$ python3 -q
>>> import numpy as np
>>> import numpy.linalg as la
>>> np.set_printoptions(suppress=True, linewidth=160)
>>> def rnd(a):
...     return np.round(a, 1) + 0
... 
>>> r0 = np.array([3, 2, 1, 1, 3])
>>> M = 3 * np.eye(5) + np.outer(r0, r0)
>>> M
array([[12.,  6.,  3.,  3.,  9.],
       [ 6.,  7.,  2.,  2.,  6.],
       [ 3.,  2.,  4.,  1.,  3.],
       [ 3.,  2.,  1.,  4.,  3.],
       [ 9.,  6.,  3.,  3., 12.]])
>>> Q = M.astype(float).copy()
>>> for j in range(5):
...     Q[:, j] -= Q[:, :j] @ (Q[:, :j].T @ Q[:, j])
...     Q[:, j] /= la.norm(Q[:, j])
... 
>>> rnd(Q)
array([[ 0.7, -0.5, -0.2, -0.2, -0.4],
       [ 0.4,  0.9, -0.1, -0.1, -0.3],
       [ 0.2,  0. ,  1. , -0.1, -0.1],
       [ 0.2,  0. ,  0. ,  1. , -0.1],
       [ 0.5,  0.1,  0. ,  0. ,  0.8]])
>>> rnd(Q.T @ M)
array([[16.7, 10.8,  5.4,  5.4, 16.2],
       [ 0. ,  3.6,  0.5,  0.5,  1.6],
       [ 0. ,  0. ,  3.1,  0.2,  0.7],
       [ 0. ,  0. ,  0. ,  3.1,  0.6],
       [ 0. ,  0. ,  0. ,  0. ,  3.8]])
>>> rnd(Q.T @ Q)
array([[1., 0., 0., 0., 0.],
       [0., 1., 0., 0., 0.],
       [0., 0., 1., 0., 0.],
       [0., 0., 0., 1., 0.],
       [0., 0., 0., 0., 1.]])
>>> Lm = la.cholesky(M)
>>> rnd(np.prod(np.diag(Lm)) ** 2), rnd(la.det(M))
(np.float64(2187.0), np.float64(2187.0))
>>> rnd(Lm)
array([[3.5, 0. , 0. , 0. , 0. ],
       [1.7, 2. , 0. , 0. , 0. ],
       [0.9, 0.2, 1.8, 0. , 0. ],
       [0.9, 0.2, 0.1, 1.8, 0. ],
       [2.6, 0.7, 0.3, 0.3, 2.1]])
>>> rnd(Lm @ Lm.T)
array([[12.,  6.,  3.,  3.,  9.],
       [ 6.,  7.,  2.,  2.,  6.],
       [ 3.,  2.,  4.,  1.,  3.],
       [ 3.,  2.,  1.,  4.,  3.],
       [ 9.,  6.,  3.,  3., 12.]])
>>> vec = np.array([2, 1, 2, 1, 2])
>>> target = M @ vec
>>> target
array([57., 37., 23., 20., 57.])
>>> rnd(la.solve(M, target + M[:, 1]))
array([2., 2., 2., 1., 2.])
>>> rnd(la.solve(M, target))
array([2., 1., 2., 1., 2.])
>>> rnd(la.solve(M, M[:, 3]))
array([0., 0., 0., 1., 0.])
>>> rnd(la.solve(M, 3 * target))
array([6., 3., 6., 3., 6.])
>>> vals, V = la.eig(M)
>>> rnd(np.sort(la.eigvals(M @ M)))
array([  9.,   9.,   9.,   9., 729.])
>>> rnd(np.sort(la.eigvals(M.T)))
array([ 3.,  3.,  3.,  3., 27.])
>>> rnd(vals)
array([27.,  3.,  3.,  3.,  3.])
>>> vals, V = la.eigh(M)
>>> vec = np.array([-1, 1, -2, -2, 2])
>>> rnd(V * np.abs(vals) @ V.T)
array([[12.,  6.,  3.,  3.,  9.],
       [ 6.,  7.,  2.,  2.,  6.],
       [ 3.,  2.,  4.,  1.,  3.],
       [ 3.,  2.,  1.,  4.,  3.],
       [ 9.,  6.,  3.,  3., 12.]])
>>> vec @ M @ vec
np.float64(43.0)
>>> rnd(la.eigvalsh(M[1:, 1:]))
array([ 3.,  3.,  3., 18.])
>>> np.abs(M).sum(axis=1).max(), rnd(np.abs(vals).max())
(np.float64(33.0), np.float64(27.0))
>>> m1 = np.loadtxt("test10.csv", delimiter=",")
>>> m1
array([[0., 2., 2.],
       [0., 0., 0.],
       [0., 0., 0.]])
>>> # row 2 repeats row 1
>>> U, s, VT = la.svd(m1)
>>> rnd(s)
array([2.8, 0. , 0. ])
>>> B = U[:, :1] @ np.diag(s[:1]) @ VT[:1]
>>> rnd(la.norm(m1 - B, 2)), s[1]
(np.float64(0.0), np.float64(0.0))
>>> rnd(B)
array([[0., 2., 2.],
       [0., 0., 0.],
       [0., 0., 0.]])
>>> la.matrix_rank(m1, rtol=0.05)
np.int64(1)
>>> rnd(np.abs(m1 - B).max())
np.float64(0.0)
>>> la.matrix_rank(B)
np.int64(1)
>>> rng = np.random.default_rng(28390)
>>> labels = rng.integers(0, 2, 4)
>>> E = np.triu((labels[:, None] == labels) & (rng.random((4, 4)) < 0.8), 1).astype(int)
>>> E += E.T
>>> E
array([[0, 0, 0, 1],
       [0, 0, 1, 0],
       [0, 1, 0, 0],
       [1, 0, 0, 0]])
>>> np.allclose(E @ E.T, E.T @ E)
True
>>> rnd(la.det(E))
np.float64(1.0)
>>> vals, V = la.eigh(E)
>>> vals
array([-1., -1.,  1.,  1.])
>>> rnd(la.eigvalsh(E @ E))
array([1., 1., 1., 1.])
>>> rnd(V.T @ V)
array([[1., 0., 0., 0.],
       [0., 1., 0., 0.],
       [0., 0., 1., 0.],
       [0., 0., 0., 1.]])
>>> np.unique(vals.round(6) + 0, return_counts=True)[1]
array([2, 2])
>>> rnd(la.eigvalsh(E + -1 * np.eye(4)))
array([-2., -2.,  0.,  0.])
>>> J = np.maximum(np.array([[1],
...     [-3],
...     [1],
...     [3],
...     [-2],
...     [2],
...     [2],
...     [1],
...     [-3],
...     [-2],
...     [2],
...     [1],
...     [3],
...     [-1],
...     [2],
...     [3],
...     [2],
...     [-3]]) @ np.array([[4, 3, 4]]) + np.array([2, 1, -1]), 0)
>>> J
array([[ 6,  4,  3],
       [ 0,  0,  0],
       [ 6,  4,  3],
       [14, 10, 11],
       [ 0,  0,  0],
       [10,  7,  7],
       [10,  7,  7],
       [ 6,  4,  3],
       [ 0,  0,  0],
       [ 0,  0,  0],
       [10,  7,  7],
       [ 6,  4,  3],
       [14, 10, 11],
       [ 0,  0,  0],
       [10,  7,  7],
       [14, 10, 11],
       [10,  7,  7],
       [ 0,  0,  0]])
>>> Xs = J - J.mean(axis=0)
>>> U, s, VT = la.svd(Xs, full_matrices=False)
>>> rnd(s)
array([31.8,  2.3,  0. ])
>>> (np.sign(U[:, 0]) == np.sign(U[0, 0])).astype(int)
array([1, 1, 1, 0, 1, 0, 0, 1, 1, 1, 0, 1, 0, 1, 0, 0, 0, 1])
>>> np.abs(VT[0]).argmax()
np.int64(0)
>>> np.abs(U[:, 0]).argmax()
np.int64(3)
>>> la.matrix_rank(Xs)
np.int64(2)
>>> np.searchsorted(np.cumsum(s ** 2) / (s ** 2).sum(), 0.9) + 1
np.int64(1)
>>> rnd(VT[0] * np.sign(VT[0, np.abs(VT[0]).argmax()]))
array([0.7, 0.5, 0.5])
>>> Q, _ = la.qr(np.array([[-0.6, 0.6, -0.4, 0.4, 0.5, 0.0],
...     [-0.2, -0.7, 0.6, -0.6, -0.1, -1.7],
...     [1.4, 1.4, -0.7, -1.1, 1.5, -1.5],
...     [-0.2, -1.4, 0.4, -0.4, 0.7, 0.6],
...     [-1.6, 0.3, 0.3, 1.5, -1.6, 0.9],
...     [0.8, -1.3, 0.9, 1.1, -0.3, -1.8]]))
>>> mat = -3 * Q
>>> rnd(mat)
array([[ 0.8, -0.8, -0.7, -0.8, -2.1,  1.5],
       [ 0.3,  0.8,  1.1,  2.3, -0.7,  1. ],
       [-1.8, -1.5,  0.5,  0.6, -1.3, -1.2],
       [ 0.3,  1.6, -1.5,  0.4, -1.2, -1.5],
       [ 2. , -0.5,  1.5, -0.3, -0.5, -1.4],
       [-1. ,  1.6,  1.5, -1.5, -0.7,  0.2]])
>>> t3 = np.stack([mat, -2 * mat, mat[::-1]])
>>> t3.shape
(3, 6, 6)
>>> (t3 @ mat.T).shape
(3, 6, 6)
>>> rnd(la.norm(t3, axis=(1, 2)))
array([ 7.3, 14.7,  7.3])
>>> la.matrix_rank(t3)
array([6, 6, 6])
>>> rnd(t3.sum(axis=0))
array([[-1.8,  2.4,  2.3, -0.7,  1.4, -1.3],
       [ 1.8, -1.3,  0.4, -2.6,  0.3, -2.4],
       [ 2. ,  3.1, -2. , -0.1,  0.1, -0.4],
       [-2. , -3.1,  2. ,  0.1, -0.1,  0.4],
       [-1.8,  1.3, -0.4,  2.6, -0.3,  2.4],
       [ 1.8, -2.4, -2.3,  0.7, -1.4,  1.3]])
>>> la.matrix_rank(t3.reshape(3, -1))
np.int64(2)
>>> rnd(la.pinv(mat))
array([[ 0.1,  0. , -0.2,  0. ,  0.2, -0.1],
       [-0.1,  0.1, -0.2,  0.2, -0.1,  0.2],
       [-0.1,  0.1,  0.1, -0.2,  0.2,  0.2],
       [-0.1,  0.3,  0.1,  0. ,  0. , -0.2],
       [-0.2, -0.1, -0.1, -0.1, -0.1, -0.1],
       [ 0.2,  0.1, -0.1, -0.2, -0.2,  0. ]])
>>> rnd(mat[:, 4] @ mat[:, 5])
np.float64(0.0)
>>> rnd(la.svd(mat, compute_uv=False))
array([3., 3., 3., 3., 3., 3.])
>>> rnd(mat @ mat.T)
array([[9., 0., 0., 0., 0., 0.],
       [0., 9., 0., 0., 0., 0.],
       [0., 0., 9., 0., 0., 0.],
       [0., 0., 0., 9., 0., 0.],
       [0., 0., 0., 0., 9., 0.],
       [0., 0., 0., 0., 0., 9.]])
>>> B = la.inv(mat)
>>> (np.abs(B) > 1e-9).astype(int)
array([[1, 1, 1, 1, 1, 1],
       [1, 1, 1, 1, 1, 1],
       [1, 1, 1, 1, 1, 1],
       [1, 1, 1, 1, 1, 1],
       [1, 1, 1, 1, 1, 1],
       [1, 1, 1, 1, 1, 1]])
>>> rnd(mat @ B)
array([[1., 0., 0., 0., 0., 0.],
       [0., 1., 0., 0., 0., 0.],
       [0., 0., 1., 0., 0., 0.],
       [0., 0., 0., 1., 0., 0.],
       [0., 0., 0., 0., 1., 0.],
       [0., 0., 0., 0., 0., 1.]])
>>> rnd(la.slogdet(mat)[0])
np.float64(-1.0)
>>> rnd(la.cond(mat))
np.float64(1.0)
>>> np.allclose(B, mat.T)
False
>>> feats = np.loadtxt("x.csv", delimiter=",")
>>> feats
array([[6., 6., 8., 9., 0., 0., 0.],
       [0., 5., 3., 7., 3., 0., 0.],
       [8., 0., 0., 6., 2., 0., 0.],
       [5., 2., 8., 7., 8., 0., 0.],
       [7., 4., 8., 6., 7., 0., 0.],
       [0., 0., 0., 0., 0., 5., 2.],
       [0., 0., 0., 0., 0., 5., 4.]])
>>> # 2 blocks once reordered
>>> (la.matrix_power((feats != 0) + (feats.T != 0) + np.eye(7), 7) > 0).astype(int)
array([[1, 1, 1, 1, 1, 0, 0],
       [1, 1, 1, 1, 1, 0, 0],
       [1, 1, 1, 1, 1, 0, 0],
       [1, 1, 1, 1, 1, 0, 0],
       [1, 1, 1, 1, 1, 0, 0],
       [0, 0, 0, 0, 0, 1, 1],
       [0, 0, 0, 0, 0, 1, 1]])
>>> rnd(la.det(feats))
np.float64(-103800.0)
>>> feats.sum(axis=0)
array([26., 17., 27., 35., 20., 10.,  6.])
>>> feats - feats[0]
array([[ 0.,  0.,  0.,  0.,  0.,  0.,  0.],
       [-6., -1., -5., -2.,  3.,  0.,  0.],
       [ 2., -6., -8., -3.,  2.,  0.,  0.],
       [-1., -4.,  0., -2.,  8.,  0.,  0.],
       [ 1., -2.,  0., -3.,  7.,  0.,  0.],
       [-6., -6., -8., -9.,  0.,  5.,  2.],
       [-6., -6., -8., -9.,  0.,  5.,  4.]])
>>> Q, V = la.qr(feats[:, :3])[0], la.qr(feats[:, 3:])[0]
>>> s = la.svd(Q.T @ V, compute_uv=False)
>>> rnd(s)
array([1. , 0.7, 0. ])
>>> rnd(la.norm(Q @ Q.T - V @ V.T, 2))
np.float64(1.0)
>>> (s > 0.9).sum()
np.int64(1)
>>> W0 = np.load("m.npy")
>>> W0
array([[0.5, 0.3, 0.2],
       [0.5, 0.5, 0. ],
       [0. , 0.2, 0.8]])
>>> # rows sum to 1
>>> P = np.triu(np.array([[1, 0, 2], [3, 1, 3], [0, 3, 1]]), 1) + np.eye(3)
>>> B = P @ W0 @ la.inv(P)
>>> rnd(np.poly(B))
array([ 1. , -1.8,  0.9, -0.1])
>>> rnd(la.det(B))
np.float64(0.1)
>>> rnd(B)
array([[ 0.5,  0.7, -1.3],
       [ 0.5,  1.1, -1.9],
       [ 0. ,  0.2,  0.2]])
>>> la.matrix_rank(B)
np.int64(3)
>>> vec = np.array([-2, 2, 1])
>>> target = B @ vec
>>> rnd(target)
array([-0.9, -0.7,  0.6])
>>> rnd(la.solve(B, -3 * target))
array([ 6., -6., -3.])
>>> rnd(la.solve(B, target + B[:, 0]))
array([-1.,  2.,  1.])
>>> rnd(la.solve(B.T, B[2]))
array([0., 0., 1.])
>>> rnd(la.solve(B, B[:, 1]))
array([0., 1., 0.])
>>> def softmax(z):
...     e = np.exp(z - z.max(axis=-1, keepdims=True))
...     return e / e.sum(axis=-1, keepdims=True)
... 
>>> softmax(W0).sum(axis=1)
array([1., 1., 1.])
>>> rnd(softmax(W0[2]))
array([0.2, 0.3, 0.5])
>>> rnd(softmax(W0[2] + -1))
array([0.2, 0.3, 0.5])
>>> scores = W0 @ W0.T / np.sqrt(3)
>>> rnd(softmax(scores))
array([[0.3, 0.3, 0.3],
       [0.3, 0.4, 0.3],
       [0.3, 0.3, 0.4]])
>>> rnd(softmax(scores)[2] @ W0)
array([0.3, 0.3, 0.4])
>>> softmax(scores).round(6).argmax(axis=1)
array([1, 1, 2])
>>> arr = np.array([[2, 3, 2, 0, 2], [1, 3, 2, 2, 1], [0, 0, 1, 2, 1], [1, 3, 0, 2, 2]])
>>> B = arr / la.norm(arr, axis=1, keepdims=True)
>>> cov = B @ B.T
>>> rnd(cov)
array([[1. , 0.9, 0.4, 0.8],
       [0.9, 1. , 0.7, 0.9],
       [0.4, 0.7, 1. , 0.6],
       [0.8, 0.9, 0.6, 1. ]])
>>> rnd(cov[2])
array([0.4, 0.7, 1. , 0.6])
>>> (np.abs(cov) > 0.9).astype(int)
array([[1, 0, 0, 0],
       [0, 1, 0, 0],
       [0, 0, 1, 0],
       [0, 0, 0, 1]])
>>> (cov - 2 * np.eye(4)).round(6).argmax(axis=1)
array([1, 3, 1, 1])
>>> rnd(la.norm(B, axis=1))
array([1., 1., 1., 1.])
>>> np.argwhere(np.triu(np.abs(cov) > 0.95, 1))
array([], shape=(0, 2), dtype=int64)
>>> B = arr[0, 0] * arr[1:] - np.outer(arr[1:, 0], arr[0])
>>> B
array([[ 0,  3,  2,  4,  0],
       [ 0,  0,  2,  4,  2],
       [ 0,  3, -2,  4,  2]])
>>> np.flatnonzero(~B.round(6).any(axis=1))
array([], dtype=int64)
>>> la.matrix_rank(B), la.matrix_rank(arr)
(np.int64(3), np.int64(4))
>>> arr[:, 0] / arr[0, 0]
array([1. , 0.5, 0. , 0.5])
>>> B = np.array([[1, 0], [1, 0]])
>>> basis = np.kron(B, arr)
>>> basis.shape
(8, 10)
>>> t3 = np.stack([arr, 4 * arr, arr[::-1]])
>>> np.einsum("bij,cij->bc", t3, t3)
array([[  64,  256,   44],
       [ 256, 1024,  176],
       [  44,  176,   64]])
>>> la.matrix_rank(t3.reshape(3, -1))
np.int64(2)
>>> (t3 @ arr.T).shape
(3, 4, 4)
>>> t3.shape
(3, 4, 5)
>>> rnd(softmax(10 * arr[1]))
array([0., 1., 0., 0., 0.])
>>> rnd(softmax(arr).sum(axis=1))
array([1., 1., 1., 1.])
>>> rnd(softmax(arr[1]))
array([0.1, 0.5, 0.2, 0.2, 0.1])
>>> rnd(softmax(arr[1] + 2))
array([0.1, 0.5, 0.2, 0.2, 0.1])
>>> scores = arr @ arr.T / np.sqrt(5)
>>> rnd(softmax(scores + np.triu(np.full(scores.shape, -np.inf), 1)))
array([[1. , 0. , 0. , 0. ],
       [0.3, 0.7, 0. , 0. ],
       [0.1, 0.5, 0.3, 0. ],
       [0.2, 0.2, 0. , 0.6]])
>>> softmax(scores).round(6).argmax(axis=1)
array([0, 1, 1, 3])
